$ python -q
>>> import numpy as np
>>> np.set_printoptions(suppress=True, linewidth=200)
>>> X = np.loadtxt("case12.csv", delimiter=",")
>>> print(X)
[[-7.22 -5.79 -3.6   4.87]
 [ 8.68  8.51  3.41 -3.05]
 [-1.73 -2.71  1.49 -2.43]
 [-0.75  3.02 -7.25 10.78]
 [-2.    0.03 -3.75  5.89]]
>>> proj = X @ np.linalg.solve(X.T @ X, X.T)
>>> print(np.round(proj @ X[:, 2], 2))
[-3.6   3.41  1.49 -7.25 -3.75]
>>> print(np.allclose(proj @ proj, proj))
True
>>> print(np.round(np.diag(proj), 2))
[0.99 0.99 0.17 0.87 0.98]
>>> print(np.round(np.linalg.eigvalsh(proj), 2) + 0)
[0. 1. 1. 1. 1.]
>>> x0 = np.array([-5, -1, -9, -6])
>>> a = np.maximum(X @ x0, 0)
>>> print(np.round(np.maximum(X @ x0, 0) - np.maximum(-X @ x0, 0), 2))
[ 45.07 -64.3   12.53   1.3    8.38]
>>> print(np.round(np.maximum(X @ (3 * x0), 0), 2))
[135.21   0.    37.59   3.9   25.14]
>>> A2 = np.c_[X[:, :3] @ np.array([[0, 0, 0], [0, 1, 0], [0, 0, 0]]), np.array([2, 2, -1, -1, -1])]
>>> print(A2)
[[ 0.   -5.79  0.    2.  ]
 [ 0.    8.51  0.    2.  ]
 [ 0.   -2.71  0.   -1.  ]
 [ 0.    3.02  0.   -1.  ]
 [ 0.    0.03  0.   -1.  ]]
>>> print(np.round(np.linalg.norm(A2 - X @ np.linalg.lstsq(X, A2)[0], axis=0), 2) + 0)
[0.   0.   0.   1.11]
>>> print(np.linalg.matrix_rank(A2))
2
>>> print(np.round(np.linalg.norm(np.linalg.qr(X)[0].T @ A2, axis=0) ** 2 / ((A2 ** 2).sum(axis=0) + 1e-12), 2))
[0.   1.   0.   0.89]
>>> print(np.round(np.abs(np.linalg.svd(X)[2][-1]), 2))
[0.61 0.6  0.3  0.41]
>>> print(np.argsort(-np.linalg.norm(X, axis=0).round(6), kind="stable")[:3])
[3 0 1]
>>> print(round(np.linalg.norm(X, 2) / np.linalg.norm(X), 2))
0.82
>>> print(np.linalg.matrix_rank(X, rtol=0.1))
2
>>> print(round(np.log10(np.linalg.cond(X))))
2
>>> r0 = np.array([2, 1, 2, -2, 2, -2]) + 0.5
>>> J = np.eye(6) - 2 * np.outer(r0, r0) / (r0 @ r0)
>>> print(J.round(2))
[[ 0.51 -0.29 -0.49  0.29 -0.49  0.29]
 [-0.29  0.82 -0.29  0.18 -0.29  0.18]
 [-0.49 -0.29  0.51  0.29 -0.49  0.29]
 [ 0.29  0.18  0.29  0.82  0.29 -0.18]
 [-0.49 -0.29 -0.49  0.29  0.51  0.29]
 [ 0.29  0.18  0.29 -0.18  0.29  0.82]]
>>> # symmetric, so the eigenvalues are real
>>> evals, evecs = np.linalg.eigh(J)
>>> x0 = np.array([-2, 0, 0, 1, 2, 0])
>>> print(np.round(np.linalg.eigvalsh(J[1:, 1:]), 2))
[-0.51  1.    1.    1.    1.  ]
>>> print(np.round(x0 @ J @ x0 / (x0 @ x0), 2), round(float(evals[0]), 2), np.round(evals[-1], 2))
0.98 -1.0 1.0
>>> print(np.round(evecs * np.maximum(evals, 0) @ evecs.T, 2))
[[ 0.75 -0.15 -0.25  0.15 -0.25  0.15]
 [-0.15  0.91 -0.15  0.09 -0.15  0.09]
 [-0.25 -0.15  0.75  0.15 -0.25  0.15]
 [ 0.15  0.09  0.15  0.91  0.15 -0.09]
 [-0.25 -0.15 -0.25  0.15  0.75  0.15]
 [ 0.15  0.09  0.15 -0.09  0.15  0.91]]
>>> M = np.load("arr.npy")
>>> print(M)
[[ 186  -81   84    0  -98  132  -26]
 [ -81   91 -105  -72    3 -141   45]
 [  84 -105  153   69   19  141  -98]
 [   0  -72   69  119   25  105   -2]
 [ -98    3   19   25  108    0  -48]
 [ 132 -141  141  105    0  252  -54]
 [ -26   45  -98   -2  -48  -54  102]]
>>> # equal to its transpose
>>> evals, evecs = np.linalg.eigh(M)
>>> print(np.abs(evecs[:, -1]).round(6).argmax())
5
>>> print(np.unique(evals.round(6) + 0, return_counts=True)[1])
[3 1 1 1 1]
>>> print(evals.round(2) + 0)
[  0.     0.     0.    45.07 134.78 239.13 592.02]
>>> rank = np.linalg.matrix_rank(M)
>>> print(rank)
4
>>> N = np.linalg.svd(M)[2][rank:].T
>>> print(np.round(M @ N, 2) + 0)
[[0. 0. 0.]
 [0. 0. 0.]
 [0. 0. 0.]
 [0. 0. 0.]
 [0. 0. 0.]
 [0. 0. 0.]
 [0. 0. 0.]]
>>> print([int(np.linalg.matrix_rank(np.delete(M, i, axis=0))) for i in range(7)])
[4, 4, 4, 4, 4, 4, 4]
>>> print(np.linalg.matrix_rank(M.T @ M), np.linalg.matrix_rank(M @ M.T))
4 4
>>> print([int(np.linalg.matrix_rank(M[:, :j + 1])) for j in range(7)])
[1, 2, 3, 4, 4, 4, 4]
>>> mat = np.load("sample18.npy")
>>> print(mat)
[[14. -6.  6. -9. -6.]
 [-6.  9. -4.  6.  4.]
 [ 6. -4.  9. -6. -4.]
 [-9.  6. -6. 14.  6.]
 [-6.  4. -4.  6.  9.]]
>>> # symmetric, so the eigenvalues are real
>>> A2 = np.array([[0, 7], [0, 3]])
>>> basis = np.kron(A2, mat)
>>> print(basis.shape)
(10, 10)
>>> print(round(float(np.linalg.norm(basis, 2)), 2), np.round(np.linalg.norm(A2, 2) * np.linalg.norm(mat, 2), 2))
266.55 266.55
>>> A2 = np.array([[-1, 2], [0, 1], [-3, -2], [1, -1], [-1, -1]])
>>> print(np.vstack([mat, A2.T]).shape)
(7, 5)
>>> print(mat @ A2)
[[-35.  25.]
 [ 20.  -5.]
 [-35.   0.]
 [ 35. -20.]
 [ 15. -15.]]
>>> print(np.linalg.matrix_rank(np.vstack([mat, A2.T])))
5
>>> print(np.einsum("ij->j", mat))
[-1.  9.  1. 11.  9.]
>>> print(np.linalg.matrix_rank(mat @ A2))
2
>>> print(np.linalg.norm(M, axis=1).argmax())
5
>>> print(np.round(np.linalg.norm(M) ** 2 / np.linalg.norm(M, 2) ** 2, 2))
1.22
>>> print(M[6] @ M[0])
-21789
>>> print(np.round(np.linalg.norm(M[6] - M[0]), 2))
383.96
>>> print(round(float(np.linalg.norm(M[6], 1)), 2), round(float(np.linalg.norm(M[6], np.inf)), 2))
375.0 102.0
>>> sig = 3 * 0.5 ** np.arange(3)
>>> O, _ = np.linalg.qr(np.array([[0.1, 2.2, -0.8], [1.3, -0.7, 0.6], [0.0, -0.1, -0.2]]))
>>> rng = np.random.default_rng(65452)
>>> feats = rng.normal(size=(19, 3)) * sig @ O
>>> print(feats.round(2))
[[-2.12 -1.69 -1.31]
 [ 1.26 -2.12 -1.1 ]
 [ 1.15 -1.35 -0.09]
 [-2.43  5.    1.57]
 [-2.23 -4.46  0.86]
 [-0.7  -2.68  0.19]
 [-1.18 -0.4  -0.66]
 [-0.58  0.74  0.36]
 [-0.58  7.41 -0.92]
 [-0.64 -0.65 -0.14]
 [-0.26  4.03  0.13]
 [ 0.72 -3.22  0.49]
 [ 2.24 -0.39  0.24]
 [-0.28  2.52  0.19]
 [ 3.06  0.94  0.64]
 [-0.06 -2.98 -1.35]
 [-0.35  1.95  0.68]
 [-0.17 -5.74 -0.77]
 [-0.93  2.55 -0.26]]
>>> Ac = feats - feats.mean(axis=0)
>>> left, sig, Vh = np.linalg.svd(Ac, full_matrices=False)
>>> print(np.round(sig ** 2 / (sig ** 2).sum(), 2))
[0.81 0.14 0.04]
>>> print(sig.round(2))
[14.3   6.    3.26]
>>> print(np.abs(Vh[0]).argmax())
1
>>> print(np.searchsorted(np.cumsum(sig ** 2) / (sig ** 2).sum(), 0.9) + 1)
2
>>> print(np.linalg.matrix_rank(Ac))
3
>>> print(np.round(Vh[0] * np.sign(Vh[0, np.abs(Vh[0]).argmax()]), 2))
[-0.05  1.    0.06]
>>> print(np.abs(left[:, 0]).argmax())
8
>>> x0 = np.array([0, 0, -2])
>>> target = feats @ x0
>>> print(np.round(np.linalg.pinv(feats) @ feats, 2) + 0)
[[1. 0. 0.]
 [0. 1. 0.]
 [0. 0. 1.]]
>>> target = target + 0.05 * rng.normal(size=19)
>>> print(target.round(2))
[ 2.5   2.14  0.13 -3.17 -1.65 -0.45  1.34 -0.74  1.88  0.26 -0.29 -0.94 -0.54 -0.51 -1.28  2.65 -1.35  1.51  0.5 ]
>>> b, *_ = np.linalg.lstsq(feats, target)
>>> print(b.round(2) + 0)
[ 0.    0.   -1.97]
>>> print(np.round(np.linalg.norm(target - feats @ b), 2))
0.22
>>> print([round(float(np.linalg.norm(np.linalg.solve(feats.T @ feats + lam * np.eye(3), feats.T @ target))), 2) for lam in (0, 1, 10, 100)])
[1.97, 1.81, 1.02, 0.21]
>>> Ac = (feats - feats.mean(axis=0)) / feats.std(axis=0)
>>> print(np.round(Ac.std(axis=0), 2))
[1. 1. 1.]
>>> b = np.linalg.lstsq(np.delete(Ac, 1, axis=1), Ac[:, 1])[0]
>>> print(round(float(1 - np.var(Ac[:, 1] - np.delete(Ac, 1, axis=1) @ b)), 2))
0.06
>>> print(b.round(2))
[-0.1   0.23]
>>> basis = feats[[12, 11]].astype(float)
>>> for _ in range(4):
...     lab = np.linalg.norm(feats[:, None] - basis, axis=-1).argmin(axis=1)
...     basis = np.array([feats[lab == j].mean(axis=0) for j in range(2)])
... 
>>> print(lab)
[1 1 1 0 1 1 1 0 0 1 0 1 1 0 0 1 0 1 0]
>>> print(np.round(basis[1] - basis[0], 2))
[ 0.14 -5.48 -0.63]
>>> print(np.abs(basis[1] - basis[0]).argmax())
1
>>> print(basis.round(2))
[[-0.3   3.14  0.3 ]
 [-0.16 -2.34 -0.33]]
>>> print(np.bincount(lab))
[ 8 11]
